>>> import numpy as np
>>> from numpy import linalg as LA
>>> np.set_printoptions(precision=4, suppress=True, linewidth=160, floatmode="fixed")
>>> def rnd(a):
...     return np.round(a, 4) + 0
... 
>>> rng = np.random.default_rng(339986)
>>> t = np.sort(rng.uniform(-2, 2, 11))
>>> arr = np.c_[t, t ** 2, t ** 3] @ np.array([[7, -9, 0, -3, 1, 4, -1],
...     [6, -2, -7, -3, 4, -4, -9],
...     [-8, 0, 9, -9, -8, -9, 4]])
>>> rnd(arr)
array([[ 13.5466,   7.8674, -24.9444,  14.4045,  17.8514,   4.6814, -18.2037],
       [  4.5162,   6.5086, -12.4149,   6.9350,   8.3089,  -0.2218,  -9.4389],
       [  1.4107,   5.5901,  -7.5860,   4.2804,   4.7682,  -1.4827,  -5.8887],
       [  0.3568,   5.1037,  -5.7530,   3.3206,   3.4641,  -1.7809,  -4.4995],
       [  0.2578,  -0.3246,  -0.0085,  -0.1116,   0.0405,   0.1376,  -0.0471],
       [  0.6909,  -0.8478,  -0.0526,  -0.3095,   0.1201,   0.3281,  -0.1658],
       [  5.2936,  -9.9461,   1.0625, -12.2414,  -1.8988,  -6.6587,  -5.4072],
       [  2.0031, -14.8052,   7.4212, -27.6621,  -8.9603, -20.3379,  -7.6396],
       [ -1.1256, -16.9665,  12.0196, -36.7730, -13.8008, -28.8060,  -8.1383],
       [ -2.5012, -17.7379,  13.9390, -40.3640, -15.7916, -32.1844,  -8.2297],
       [-18.1603, -23.7990,  34.2719, -74.7902, -36.3538, -65.2020,  -7.1962]])
>>> np.allclose(arr[:-1].T @ LA.lstsq(arr[:-1].T, arr[-1])[0], arr[-1])
True
>>> rnd(np.trace(LA.pinv(arr) @ arr))
np.float64(3.0)
>>> LA.lstsq(arr[:-1].T, arr[-1])[2]
np.int32(3)
>>> np.unique(arr.round(6), axis=0).shape
(11, 7)
>>> t = np.radians(15)
>>> r_ = np.eye(7)
>>> r_[6, 6] = r_[3, 3] = np.cos(t)
>>> r_[6, 3], r_[3, 6] = -np.sin(t), np.sin(t)
>>> rnd(r_)
array([[ 1.0000,  0.0000,  0.0000,  0.0000,  0.0000,  0.0000,  0.0000],
       [ 0.0000,  1.0000,  0.0000,  0.0000,  0.0000,  0.0000,  0.0000],
       [ 0.0000,  0.0000,  1.0000,  0.0000,  0.0000,  0.0000,  0.0000],
       [ 0.0000,  0.0000,  0.0000,  0.9659,  0.0000,  0.0000,  0.2588],
       [ 0.0000,  0.0000,  0.0000,  0.0000,  1.0000,  0.0000,  0.0000],
       [ 0.0000,  0.0000,  0.0000,  0.0000,  0.0000,  1.0000,  0.0000],
       [ 0.0000,  0.0000,  0.0000, -0.2588,  0.0000,  0.0000,  0.9659]])
>>> B = arr @ r_.T
>>> np.allclose(LA.norm(arr, axis=1), LA.norm(B, axis=1))
True
>>> [round(float(x), 4) for x in LA.svd(arr, compute_uv=False)[:3]]
[148.7249, 40.4052, 17.4426]
>>> LA.matrix_rank(arr, rtol=0.1)
np.int64(3)
>>> LA.cond(arr) > 100
np.True_
>>> B = arr + rng.integers(-2, 3, (11, 3)) @ rng.integers(-2, 3, (3, 7))
>>> rnd(B)
array([[ 13.5466,   5.8674, -22.9444,  17.4045,  17.8514,   2.6814, -18.2037],
       [  8.5162,  10.5086, -11.4149,  10.9350,   9.3089,  -2.2218, -10.4389],
       [  3.4107,   9.5901, -10.5860,  -0.7196,   3.7682,   2.5173,  -6.8887],
       [  1.3568,   6.1037,  -7.7530,  -1.6794,   1.4641,   2.2191,  -5.4995],
       [  3.2578,   0.6754,   1.9915,   3.8884,   0.0405,  -1.8624,  -1.0471],
       [  7.6909,   2.1522,  -1.0526,  -5.3095,  -4.8799,   6.3281,  -4.1658],
       [  0.2936, -12.9461,   3.0625,  -6.2414,   2.1012, -12.6587,  -2.4072],
       [  2.0031, -14.8052,   7.4212, -27.6621,  -8.9603, -20.3379,  -7.6396],
       [-11.1256, -18.9665,  12.0196, -30.7730,  -5.8008, -36.8060,  -2.1383],
       [ -0.5012, -13.7379,  10.9390, -45.3640, -16.7916, -28.1844,  -9.2297],
       [-22.1603, -27.7990,  33.2719, -78.7902, -37.3538, -63.2020,  -6.1962]])
>>> rnd(LA.svd(B - arr, compute_uv=False))
array([27.1194, 12.8596,  7.8210,  0.0000,  0.0000,  0.0000,  0.0000])
>>> np.abs(B - arr).sum(axis=1)
array([ 9.0000, 17.0000, 20.0000, 16.0000, 13.0000, 31.0000, 29.0000,  0.0000, 40.0000, 20.0000, 17.0000])
>>> rnd(B - arr)
array([[  0.0000,  -2.0000,   2.0000,   3.0000,   0.0000,  -2.0000,   0.0000],
       [  4.0000,   4.0000,   1.0000,   4.0000,   1.0000,  -2.0000,  -1.0000],
       [  2.0000,   4.0000,  -3.0000,  -5.0000,  -1.0000,   4.0000,  -1.0000],
       [  1.0000,   1.0000,  -2.0000,  -5.0000,  -2.0000,   4.0000,  -1.0000],
       [  3.0000,   1.0000,   2.0000,   4.0000,   0.0000,  -2.0000,  -1.0000],
       [  7.0000,   3.0000,  -1.0000,  -5.0000,  -5.0000,   6.0000,  -4.0000],
       [ -5.0000,  -3.0000,   2.0000,   6.0000,   4.0000,  -6.0000,   3.0000],
       [  0.0000,   0.0000,   0.0000,   0.0000,   0.0000,   0.0000,   0.0000],
       [-10.0000,  -2.0000,   0.0000,   6.0000,   8.0000,  -8.0000,   6.0000],
       [  2.0000,   4.0000,  -3.0000,  -5.0000,  -1.0000,   4.0000,  -1.0000],
       [ -4.0000,  -4.0000,  -1.0000,  -4.0000,  -1.0000,   2.0000,   1.0000]])
>>> M = np.array([[5.1, -2.0, 3.0, -1.0, 4.0, -5.0, 2.0, 1.0],
...     [-1.0, 2.1, -4.0, 3.0, -3.0, -5.0, 3.0, 2.0],
...     [5.0, 4.0, -0.9, 0.0, -1.0, 2.0, 2.0, 2.0],
...     [-3.0, 4.0, -5.0, -0.9, 4.0, -4.0, 3.0, 2.0],
...     [3.0, -3.0, 1.0, -5.0, 3.1, -1.0, 5.0, -4.0],
...     [1.0, -1.0, -2.0, -3.0, -5.0, -2.9, 2.0, -5.0],
...     [3.0, -5.0, -1.0, -3.0, -3.0, 4.0, 5.1, 1.0],
...     [5.0, -2.0, 3.0, -1.0, 4.0, -5.0, 2.0, 1.1]])
>>> q, r_ = LA.qr(M)
>>> np.allclose(r_.T @ r_, M.T @ M)
True
>>> x0 = np.array([1, -2, 2, -2, 3, -1, 0, -2])
>>> y = M @ x0
>>> c, lr = np.zeros(8), 1 / LA.norm(M, 2) ** 2
>>> for i in range(6):
...     c -= lr * M.T @ (M @ c - y)
...     if i % 2 == 0: print(i, round(LA.norm(M @ c - y), 4))
... 
0 18.8618
2 8.1844
4 4.0524
>>> rnd(c)
array([ 1.0536, -1.9974,  2.1812, -1.8887,  2.7655, -1.0371,  0.1461, -1.7064])
>>> U, sigma, vt = LA.svd(M)
>>> np.argmax(sigma[:-1] / (sigma[1:] + 1e-6)) + 1
np.int64(7)
>>> B = U[:, :7] @ np.diag(sigma[:7]) @ vt[:7]
>>> rnd(LA.norm(M - B, 2)), rnd(sigma[7])
(np.float64(0.0443), np.float64(0.0443))
>>> rnd(LA.norm(M - B) / LA.norm(M))
np.float64(0.0017)
>>> rnd(LA.svd(M, compute_uv=False))
array([15.1945, 12.6726, 10.9757,  8.4603,  7.2187,  5.4847,  1.6054,  0.0443])
>>> np.count_nonzero(M)
np.int64(63)
>>> M.shape
(8, 8)
>>> B = M / np.sqrt((M ** 2).mean(axis=1, keepdims=True))
>>> LA.matrix_rank(M - M.mean(axis=1, keepdims=True))
np.int64(7)
>>> LA.matrix_rank(B) == LA.matrix_rank(M)
np.True_
>>> rnd(LA.norm(B, axis=1))
array([2.8284, 2.8284, 2.8284, 2.8284, 2.8284, 2.8284, 2.8284, 2.8284])
>>> rnd(B[3])
array([-0.8669,  1.1558, -1.4448, -0.2601,  1.1558, -1.1558,  0.8669,  0.5779])
>>> F = np.array([[0, 1, 0, 3, 3, 2, 0],
...     [0, 0, 3, 0, 1, 2, 0],
...     [0, 0, 0, 0, 3, 0, 2],
...     [0, 0, 0, 0, 3, 1, 1],
...     [0, 0, 0, 0, 0, 2, 3],
...     [0, 0, 0, 0, 0, 0, 0],
...     [0, 0, 0, 0, 0, 0, 0]])
>>> # null space of dimension 2
>>> U, sigma, vt = LA.svd(F)
>>> rnd(sigma)
array([6.5590, 3.5389, 3.3962, 2.5327, 0.7128, 0.0000, 0.0000])
>>> B = U[:, :5] @ np.diag(sigma[:5]) @ vt[:5]
>>> rnd(B)
array([[0.0000, 1.0000, 0.0000, 3.0000, 3.0000, 2.0000, 0.0000],
       [0.0000, 0.0000, 3.0000, 0.0000, 1.0000, 2.0000, 0.0000],
       [0.0000, 0.0000, 0.0000, 0.0000, 3.0000, 0.0000, 2.0000],
       [0.0000, 0.0000, 0.0000, 0.0000, 3.0000, 1.0000, 1.0000],
       [0.0000, 0.0000, 0.0000, 0.0000, 0.0000, 2.0000, 3.0000],
       [0.0000, 0.0000, 0.0000, 0.0000, 0.0000, 0.0000, 0.0000],
       [0.0000, 0.0000, 0.0000, 0.0000, 0.0000, 0.0000, 0.0000]])
>>> rnd(LA.norm(F - B, 2)), sigma[5]
(np.float64(0.0), np.float64(0.0))
>>> np.abs(np.diag(LA.qr(F)[1])) > 1e-9
array([False, False, False, False, False, False, False])
>>> rnd(np.trace(LA.pinv(F) @ F))
np.float64(5.0)
>>> np.unique(F.round(6), axis=0).shape
(6, 7)
>>> np.allclose(F[:-1].T @ LA.lstsq(F[:-1].T, F[-1])[0], F[-1])
True
>>> rnd(F @ LA.pinv(F) @ F)
array([[0.0000, 1.0000, 0.0000, 3.0000, 3.0000, 2.0000, 0.0000],
       [0.0000, 0.0000, 3.0000, 0.0000, 1.0000, 2.0000, 0.0000],
       [0.0000, 0.0000, 0.0000, 0.0000, 3.0000, 0.0000, 2.0000],
       [0.0000, 0.0000, 0.0000, 0.0000, 3.0000, 1.0000, 1.0000],
       [0.0000, 0.0000, 0.0000, 0.0000, 0.0000, 2.0000, 3.0000],
       [0.0000, 0.0000, 0.0000, 0.0000, 0.0000, 0.0000, 0.0000],
       [0.0000, 0.0000, 0.0000, 0.0000, 0.0000, 0.0000, 0.0000]])
>>> E = np.loadtxt("a.csv", delimiter=",")
>>> E
array([[-5.0000,  1.0000, -7.0000, -1.0000],
       [ 4.0000, 10.0000,  2.0000,  8.0000],
       [ 1.0000,  7.0000, -1.0000,  5.0000],
       [ 0.0000,  6.0000, -2.0000,  4.0000],
       [ 4.0000, 10.0000,  2.0000,  8.0000],
       [ 2.0000,  8.0000,  0.0000,  6.0000],
       [-2.0000,  4.0000, -4.0000,  2.0000],
       [-3.0000,  3.0000, -5.0000,  1.0000]])
>>> x0 = np.array([9, 9, 4, -3, 2, -6, -7, -8])
>>> y = M @ x0
>>> rnd(y)
array([ 58.9000, -28.1000,  33.4000, -13.3000,  28.2000,  34.4000, -86.7000,  57.2000])
>>> rnd(LA.solve(M, y + M[:, 3]))
array([ 9.0000,  9.0000,  4.0000, -2.0000,  2.0000, -6.0000, -7.0000, -8.0000])
>>> rnd(LA.solve(M.T, M[4]))
array([0.0000, 0.0000, 0.0000, 0.0000, 1.0000, 0.0000, 0.0000, 0.0000])
>>> rnd(LA.solve(M, M[:, 1]))
array([0.0000, 1.0000, 0.0000, 0.0000, 0.0000, 0.0000, 0.0000, 0.0000])
>>> rnd(E @ LA.pinv(E) @ E)
array([[-5.0000,  1.0000, -7.0000, -1.0000],
       [ 4.0000, 10.0000,  2.0000,  8.0000],
       [ 1.0000,  7.0000, -1.0000,  5.0000],
       [ 0.0000,  6.0000, -2.0000,  4.0000],
       [ 4.0000, 10.0000,  2.0000,  8.0000],
       [ 2.0000,  8.0000,  0.0000,  6.0000],
       [-2.0000,  4.0000, -4.0000,  2.0000],
       [-3.0000,  3.0000, -5.0000,  1.0000]])
>>> LA.lstsq(E[:-1].T, E[-1])[2]
np.int32(2)
>>> np.unique(E.round(6), axis=0).shape
(7, 4)
>>> U, sigma, vt = LA.svd(E)
>>> np.argmax(sigma[:-1] / (sigma[1:] + 1e-6)) + 1
np.int64(2)
>>> B = U[:, :2] @ np.diag(sigma[:2]) @ vt[:2]
>>> LA.matrix_rank(E, rtol=0.05)
np.int64(2)
>>> rnd(LA.norm(E - B) / LA.norm(E))
np.float64(0.0)
>>> rnd(np.abs(E - B).max())
np.float64(0.0)
>>> rnd(B)
array([[-5.0000,  1.0000, -7.0000, -1.0000],
       [ 4.0000, 10.0000,  2.0000,  8.0000],
       [ 1.0000,  7.0000, -1.0000,  5.0000],
       [ 0.0000,  6.0000, -2.0000,  4.0000],
       [ 4.0000, 10.0000,  2.0000,  8.0000],
       [ 2.0000,  8.0000,  0.0000,  6.0000],
       [-2.0000,  4.0000, -4.0000,  2.0000],
       [-3.0000,  3.0000, -5.0000,  1.0000]])
>>> LA.matrix_rank(B)
np.int64(2)
>>> r0 = np.array([-2, 1])
>>> np.cross(E[6, :3], E[7, :3])
array([-8.0000,  2.0000,  6.0000])
>>> np.convolve(E[6], r0)
array([  4.0000, -10.0000,  12.0000,  -8.0000,   2.0000])
>>> t = np.radians(30)
>>> r_ = np.eye(4)
>>> r_[2, 2] = r_[3, 3] = np.cos(t)
>>> r_[2, 3], r_[3, 2] = -np.sin(t), np.sin(t)
>>> rnd(r_)
array([[ 1.0000,  0.0000,  0.0000,  0.0000],
       [ 0.0000,  1.0000,  0.0000,  0.0000],
       [ 0.0000,  0.0000,  0.8660, -0.5000],
       [ 0.0000,  0.0000,  0.5000,  0.8660]])
>>> B = E @ r_.T
>>> rnd(LA.det(r_)), rnd(np.trace(r_))
(np.float64(1.0), np.float64(3.7321))
>>> rnd(np.abs(B - E).max(axis=0))
array([0.0000, 0.0000, 4.2679, 3.3660])
>>> rnd(LA.svd(E, compute_uv=False)), rnd(LA.svd(B, compute_uv=False))
(array([24.6129, 12.5780,  0.0000,  0.0000]), array([24.6129, 12.5780,  0.0000,  0.0000]))
>>> feats = np.load("sample19.npy")
>>> feats
array([[ 6,  0,  2,  3,  2,  5],
       [ 4,  2,  5,  4,  4,  4],
       [ 0,  3,  1,  0,  2,  0],
       [ 5,  2,  5,  6,  5,  8],
       [10,  3,  7,  9,  5,  6],
       [ 8,  5,  4,  3,  1,  6],
       [ 1,  0,  0,  2,  1,  4],
       [ 1,  4,  1,  4,  2,  1],
       [ 5,  0,  2,  1,  1,  1],
       [ 3,  5,  2,  2,  0,  5],
       [ 9,  2,  7,  5,  5,  5],
       [ 1,  3,  1,  2,  3,  4],
       [ 3,  8,  3,  2,  2,  5],
       [ 2,  1,  0,  6,  1,  5],
       [ 6,  0,  2,  3,  2,  5],
       [ 0,  0,  0,  0,  0,  0],
       [ 4,  2,  5,  4,  4,  4],
       [ 0,  3,  1,  0,  2,  0],
       [ 1,  0,  0,  2,  1,  4],
       [ 0,  0,  0,  0,  0,  0],
       [ 0,  0,  0,  0,  0,  0],
       [ 7,  7,  7,  6,  4,  9],
       [ 5,  0,  2,  1,  1,  1],
       [ 2,  4,  1,  6,  3,  5],
       [ 8,  7,  7,  8,  5, 13],
       [ 0,  0,  0,  0,  0,  0],
       [ 5,  5,  6,  6,  7,  8],
       [ 4,  6,  2,  6,  0,  6],
       [ 3,  5,  2,  2,  0,  5],
       [ 3,  8,  3,  2,  2,  5]])
>>> # rows 0 and 14 are equal
>>> T = feats.reshape(30, 2, -1)
>>> np.einsum("ihd,ihd->ih", T, T)
array([[ 40,  38],
       [ 45,  48],
       [ 10,   4],
       [ 54, 125],
       [158, 142],
       [105,  46],
       [  1,  21],
       [ 18,  21],
       [ 29,   3],
       [ 38,  29],
       [134,  75],
       [ 11,  29],
       [ 82,  33],
       [  5,  62],
       [ 40,  38],
       [  0,   0],
       [ 45,  48],
       [ 10,   4],
       [  1,  21],
       [  0,   0],
       [  0,   0],
       [147, 133],
       [ 29,   3],
       [ 21,  70],
       [162, 258],
       [  0,   0],
       [ 86, 149],
       [ 56,  72],
       [ 38,  29],
       [ 82,  33]])
>>> T.sum(axis=1)
array([[ 9,  2,  7],
       [ 8,  6,  9],
       [ 0,  5,  1],
       [11,  7, 13],
       [19,  8, 13],
       [11,  6, 10],
       [ 3,  1,  4],
       [ 5,  6,  2],
       [ 6,  1,  3],
       [ 5,  5,  7],
       [14,  7, 12],
       [ 3,  6,  5],
       [ 5, 10,  8],
       [ 8,  2,  5],
       [ 9,  2,  7],
       [ 0,  0,  0],
       [ 8,  6,  9],
       [ 0,  5,  1],
       [ 3,  1,  4],
       [ 0,  0,  0],
       [ 0,  0,  0],
       [13, 11, 16],
       [ 6,  1,  3],
       [ 8,  7,  6],
       [16, 12, 20],
       [ 0,  0,  0],
       [11, 12, 14],
       [10,  6,  8],
       [ 5,  5,  7],
       [ 5, 10,  8]])
>>> T.shape
(30, 2, 3)
>>> T[:, 0]
array([[ 6,  0,  2],
       [ 4,  2,  5],
       [ 0,  3,  1],
       [ 5,  2,  5],
       [10,  3,  7],
       [ 8,  5,  4],
       [ 1,  0,  0],
       [ 1,  4,  1],
       [ 5,  0,  2],
       [ 3,  5,  2],
       [ 9,  2,  7],
       [ 1,  3,  1],
       [ 3,  8,  3],
       [ 2,  1,  0],
       [ 6,  0,  2],
       [ 0,  0,  0],
       [ 4,  2,  5],
       [ 0,  3,  1],
       [ 1,  0,  0],
       [ 0,  0,  0],
       [ 0,  0,  0],
       [ 7,  7,  7],
       [ 5,  0,  2],
       [ 2,  4,  1],
       [ 8,  7,  7],
       [ 0,  0,  0],
       [ 5,  5,  6],
       [ 4,  6,  2],
       [ 3,  5,  2],
       [ 3,  8,  3]])
>>> np.swapaxes(T, 1, 2)[5]
array([[8, 3],
       [5, 1],
       [4, 6]])
